In [1]: import numpy as np

In [2]: np.set_printoptions(suppress=True, linewidth=200)

In [3]: def rd(a):
   ...:     return np.round(a, 4) + 0
   ...: 

In [4]: Y = np.array([[1.6, 0.5],
   ...:     [0.2, 2.7],
   ...:     [-0.2, 0.0],
   ...:     [-0.1, 0.9],
   ...:     [2.7, 1.6],
   ...:     [-1.6, 0.8],
   ...:     [0.6, -0.2]])

In [5]: cent = np.array([[2.6, -0.7, -1.3, 1.3, -1.4, -0.4, 0.4],
   ...:     [-0.9, 1.6, -1.2, 0.1, 0.8, 1.6, 0.7]])

In [6]: arr = Y @ cent

In [7]: rd(arr)
Out[7]: 
array([[ 3.71, -0.32, -2.68,  2.13, -1.84,  0.16,  0.99],
       [-1.91,  4.18, -3.5 ,  0.53,  1.88,  4.24,  1.97],
       [-0.52,  0.14,  0.26, -0.26,  0.28,  0.08, -0.08],
       [-1.07,  1.51, -0.95, -0.04,  0.86,  1.48,  0.59],
       [ 5.58,  0.67, -5.43,  3.67, -2.5 ,  1.48,  2.2 ],
       [-4.88,  2.4 ,  1.12, -2.  ,  2.88,  1.92, -0.08],
       [ 1.74, -0.74, -0.54,  0.76, -1.  , -0.56,  0.1 ]])

In [8]: # null space of dimension 5

In [9]: r = np.linalg.matrix_rank(arr)

In [10]: r
Out[10]: np.int64(2)

In [11]: N = np.linalg.svd(arr)[2][r:].T

In [12]: [int(np.linalg.matrix_rank(arr[:i])) for i in range(1, len(arr) + 1)]
Out[12]: [1, 2, 2, 2, 2, 2, 2]

In [13]: [int(np.linalg.matrix_rank(arr[:, :j + 1])) for j in range(7)]
Out[13]: [1, 2, 2, 2, 2, 2, 2]

In [14]: [int(np.linalg.matrix_rank(np.delete(arr, i, axis=0))) for i in range(7)]
Out[14]: [2, 2, 2, 2, 2, 2, 2]

In [15]: N.shape
Out[15]: (7, 5)

In [16]: U, sigma, vt = np.linalg.svd(arr)

In [17]: evecs = vt[:(sigma > 1e-8).sum()]

In [18]: rng = np.random.default_rng(49)

In [19]: x = arr[0] + 3 * arr[6] + rng.integers(2) * np.eye(7)[2]

In [20]: rd(x)
Out[20]: array([ 8.93, -2.54, -4.3 ,  4.41, -4.84, -1.52,  1.29])

In [21]: rd(np.linalg.norm(x - evecs.T @ evecs @ x))
Out[21]: np.float64(0.0)

In [22]: rd(np.diag(evecs.T @ evecs))
Out[22]: array([0.5315, 0.3015, 0.4342, 0.1546, 0.1779, 0.3046, 0.0957])

In [23]: rd(np.linalg.norm(arr, "nuc"))
Out[23]: np.float64(21.5924)

In [24]: rd(np.linalg.norm(arr, axis=1))
Out[24]: array([5.4751, 7.684 , 0.7186, 2.7581, 9.3712, 6.8422, 2.4017])

In [25]: rd(np.linalg.norm(arr[3], 1)), rd(np.linalg.norm(arr[3], np.inf))
Out[25]: (np.float64(6.5), np.float64(1.51))

In [26]: rd(np.linalg.norm(arr, 1)), rd(np.linalg.norm(arr, np.inf))
Out[26]: (np.float64(19.41), np.float64(21.53))

In [27]: np.linalg.norm(arr, axis=1).argmax()
Out[27]: np.int64(4)

In [28]: rd(np.linalg.norm(arr[3] - arr[4]))
Out[28]: np.float64(9.6252)

In [29]: feats = np.load("test19.npy")

In [30]: feats
Out[30]: 
array([[ 1., -1.,  0., -1.,  9.,  0., -9.],
       [ 2.,  1., -1.,  0., -7.,  6., -9.],
       [ 2.,  2., -1., -1.,  7.,  8.,  9.],
       [ 1.,  0., -2.,  1.,  8., -1.,  3.],
       [ 0.,  0.,  0.,  0., -8., -1.,  3.],
       [ 0.,  0.,  0.,  0.,  5., -9.,  6.],
       [ 0.,  0.,  0.,  0., -5.,  6., -6.]])

In [31]: labels = rng.permutation(7)

In [32]: Y = feats[:, labels] * rng.choice([-1, 1], 7)

In [33]: Y
Out[33]: 
array([[-9.,  0.,  0.,  1.,  1., -9., -1.],
       [-9.,  6., -1.,  2., -0.,  7.,  1.],
       [ 9.,  8., -1.,  2.,  1., -7.,  2.],
       [ 3., -1., -2.,  1., -1., -8.,  0.],
       [ 3., -1.,  0.,  0., -0.,  8.,  0.],
       [ 6., -9.,  0.,  0., -0., -5.,  0.],
       [-6.,  6.,  0.,  0., -0.,  5.,  0.]])

In [34]: U, _, vt = np.linalg.svd(feats.T @ Y)

In [35]: labels
Out[35]: array([6, 5, 2, 0, 3, 4, 1])

In [36]: rd(U @ vt)
Out[36]: 
array([[ 0.,  0.,  0.,  1.,  0.,  0.,  0.],
       [ 0.,  0.,  0.,  0.,  0.,  0.,  1.],
       [ 0.,  0.,  1.,  0.,  0.,  0.,  0.],
       [ 0.,  0.,  0.,  0., -1.,  0.,  0.],
       [ 0.,  0.,  0.,  0.,  0., -1.,  0.],
       [ 0.,  1.,  0.,  0.,  0.,  0.,  0.],
       [ 1.,  0.,  0.,  0.,  0.,  0.,  0.]])

In [37]: rd(np.linalg.lstsq(feats, Y)[0])
Out[37]: 
array([[ 0.,  0.,  0.,  1.,  0.,  0.,  0.],
       [ 0.,  0.,  0.,  0.,  0.,  0.,  1.],
       [ 0.,  0.,  1.,  0.,  0.,  0.,  0.],
       [ 0.,  0.,  0.,  0., -1.,  0.,  0.],
       [ 0.,  0.,  0.,  0.,  0., -1.,  0.],
       [ 0.,  1.,  0.,  0.,  0.,  0.,  0.],
       [ 1.,  0.,  0.,  0.,  0.,  0.,  0.]])

In [38]: np.linalg.matrix_rank(Y, rtol=0.1)
Out[38]: np.int64(4)

In [39]: np.linalg.cond(Y) > 100
Out[39]: np.True_

In [40]: round(np.log10(np.linalg.cond(Y)))
Out[40]: 3

In [41]: [round(float(x), 4) for x in np.linalg.svd(Y, compute_uv=False)[:3]]
Out[41]: [22.0595, 15.7198, 13.7026]

In [42]: U, sigma, vt = np.linalg.svd(feats, full_matrices=False)

In [43]: rd(U.T @ U)
Out[43]: 
array([[1., 0., 0., 0., 0., 0., 0.],
       [0., 1., 0., 0., 0., 0., 0.],
       [0., 0., 1., 0., 0., 0., 0.],
       [0., 0., 0., 1., 0., 0., 0.],
       [0., 0., 0., 0., 1., 0., 0.],
       [0., 0., 0., 0., 0., 1., 0.],
       [0., 0., 0., 0., 0., 0., 1.]])

In [44]: rd(U.T @ feats @ vt.T)
Out[44]: 
array([[22.0595,  0.    ,  0.    ,  0.    ,  0.    ,  0.    ,  0.    ],
       [ 0.    , 15.7198,  0.    ,  0.    ,  0.    ,  0.    ,  0.    ],
       [ 0.    ,  0.    , 13.7026,  0.    ,  0.    ,  0.    ,  0.    ],
       [ 0.    ,  0.    ,  0.    ,  2.8963,  0.    ,  0.    ,  0.    ],
       [ 0.    ,  0.    ,  0.    ,  0.    ,  1.8856,  0.    ,  0.    ],
       [ 0.    ,  0.    ,  0.    ,  0.    ,  0.    ,  0.7452,  0.    ],
       [ 0.    ,  0.    ,  0.    ,  0.    ,  0.    ,  0.    ,  0.0684]])

In [45]: U.shape, sigma.shape, vt.shape
Out[45]: ((7, 7), (7,), (7, 7))

In [46]: rd(np.cumsum(sigma ** 2) / np.sum(sigma ** 2))
Out[46]: array([0.521 , 0.7856, 0.9866, 0.9956, 0.9994, 1.    , 1.    ])

In [47]: (sigma > 1e-8).sum()
Out[47]: np.int64(7)

In [48]: rd(vt @ vt.T)
Out[48]: 
array([[1., 0., 0., 0., 0., 0., 0.],
       [0., 1., 0., 0., 0., 0., 0.],
       [0., 0., 1., 0., 0., 0., 0.],
       [0., 0., 0., 1., 0., 0., 0.],
       [0., 0., 0., 0., 1., 0., 0.],
       [0., 0., 0., 0., 0., 1., 0.],
       [0., 0., 0., 0., 0., 0., 1.]])

In [49]: W1 = np.array([[3, 3, 3, 2, 3],
    ...:     [1, 2, 0, 3, 2],
    ...:     [1, 1, 1, 1, 1],
    ...:     [0, 0, 3, 3, 3],
    ...:     [3, 2, 3, 1, 0],
    ...:     [0, 1, 2, 1, 3],
    ...:     [2, 0, 3, 2, 1]])

In [50]: beta = np.array([1, -2, 2, 0, 0])

In [51]: H = np.maximum(feats @ W1 + beta, 0)

In [52]: rd((H > 0).mean(axis=0))
Out[52]: array([0.5714, 0.4286, 0.5714, 0.4286, 0.5714])

In [53]: (H > 0).astype(int)
Out[53]: 
array([[1, 1, 1, 0, 0],
       [0, 0, 0, 0, 1],
       [1, 1, 1, 1, 1],
       [1, 1, 1, 1, 1],
       [0, 0, 0, 0, 0],
       [1, 0, 1, 1, 0],
       [0, 0, 0, 0, 1]])

In [54]: H
Out[54]: 
array([[12., 17.,  2.,  0.,  0.],
       [ 0.,  0.,  0.,  0., 16.],
       [47., 29., 68., 39., 39.],
       [32., 14., 37., 16.,  4.],
       [ 0.,  0.,  0.,  0.,  0.],
       [28.,  0., 17.,  8.,  0.],
       [ 0.,  0.,  0.,  0., 12.]])

In [55]: cent = np.array([[2, 0], [2, 0], [3, 2], [2, 3], [3, 0]])

In [56]: W1 @ cent
Out[56]: 
array([[34, 12],
       [18,  9],
       [12,  5],
       [24, 15],
       [21,  9],
       [19,  7],
       [20, 12]])

In [57]: H @ cent
Out[57]: 
array([[ 64.,   4.],
       [ 48.,   0.],
       [551., 253.],
       [247., 122.],
       [  0.,   0.],
       [123.,  58.],
       [ 36.,   0.]])

In [58]: (H @ cent).round(6).argmax(axis=1)
Out[58]: array([0, 0, 0, 0, 0, 0, 0])

In [59]: Y = np.c_[H[:, :1] @ np.array([[4]]), np.array([-3, -3, 0, 3, 0, 3, -3])]

In [60]: Y
Out[60]: 
array([[ 48.,  -3.],
       [  0.,  -3.],
       [188.,   0.],
       [128.,   3.],
       [  0.,   0.],
       [112.,   3.],
       [  0.,  -3.]])

In [61]: rd(np.linalg.lstsq(H, Y[:, 0])[0])
Out[61]: array([4., 0., 0., 0., 0.])

In [62]: J = np.loadtxt("data.csv", delimiter=",")

In [63]: J
Out[63]: 
array([[ 1.9987, -1.5582, -0.7768, -0.4974, -1.3139],
       [-1.5322, -0.9541, -1.4843, -1.8102, -0.5118],
       [ 0.2991,  0.2572,  2.3044, -1.8791,  0.0535],
       [-1.2121,  1.1467, -1.6603, -0.4375, -1.8077],
       [-0.7879,  0.5145,  2.3432, -0.5985, -1.5052],
       [ 0.5025, -0.4461, -2.4981,  1.5156, -0.1047],
       [-0.9801,  0.6279,  0.0872, -2.6805,  0.6725],
       [ 0.9671, -0.0887, -0.0549,  1.4152, -2.4599],
       [ 0.5138,  0.5917,  0.9611,  0.0403,  2.7314],
       [ 0.2299, -2.6229,  0.2135,  1.3343,  0.4915],
       [ 1.2472, -0.4287, -0.1462, -1.6156,  2.1515],
       [ 1.233 , -1.4445,  1.8864,  0.3948,  1.2957],
       [ 0.9592,  1.2512, -1.2625,  0.0765,  2.2169],
       [ 0.3717,  0.5693,  1.4287,  1.6413, -1.95  ],
       [-0.2333, -1.4673, -2.0791, -1.5435,  0.296 ],
       [ 0.9879,  0.7047,  1.7109,  2.1382, -0.1672],
       [-0.0257, -0.278 , -0.4949, -1.817 ,  2.3185],
       [ 0.4905, -1.4906, -1.7083,  0.842 ,  1.706 ],
       [ 1.5543,  1.3336,  1.7922,  1.1968,  0.4017],
       [-2.1134,  0.6191, -1.0159, -1.0306,  1.4339],
       [-1.541 ,  2.3619,  0.0489, -0.8784, -0.5224],
       [-1.9064, -2.1856, -0.0027,  0.16  ,  0.7507],
       [-1.1749, -1.46  , -0.2582, -1.9324, -1.2989],
       [ 0.3518,  1.0817, -1.5964,  1.2018,  1.927 ],
       [-0.8294, -1.2164,  0.266 ,  2.5142, -0.6636],
       [-0.1035, -1.3268,  1.9209,  0.1815, -1.8724],
       [-1.2412, -1.9322, -0.2682, -0.6605,  1.7938],
       [-1.6407,  1.9205,  1.5645,  0.0734,  0.4081],
       [-1.1971, -1.7029, -0.4548,  1.3322, -1.6388]])

In [64]: G = np.cov(J, rowvar=False)

In [65]: np.argwhere(np.triu(np.abs(np.corrcoef(J.T)) > 0.8, 1))
Out[65]: array([], shape=(0, 2), dtype=int64)

In [66]: G.shape
Out[66]: (5, 5)

In [67]: np.argsort(-J.std(axis=0).round(6), kind="stable")
Out[67]: array([4, 2, 3, 1, 0])

In [68]: rd(np.corrcoef(J[:, 1], J[:, 3])[0, 1])
Out[68]: np.float64(-0.0468)

In [69]: rd(np.polyfit(J[:, 1], J[:, 3], 1))
Out[69]: array([-0.0491, -0.0585])

In [70]: rd(np.linalg.eigvalsh(G)[::-1])
Out[70]: array([2.8002, 2.1116, 2.0128, 1.3951, 0.87  ])

In [71]: rd(J.std(axis=0))
Out[71]: array([1.1196, 1.3038, 1.3714, 1.3681, 1.472 ])
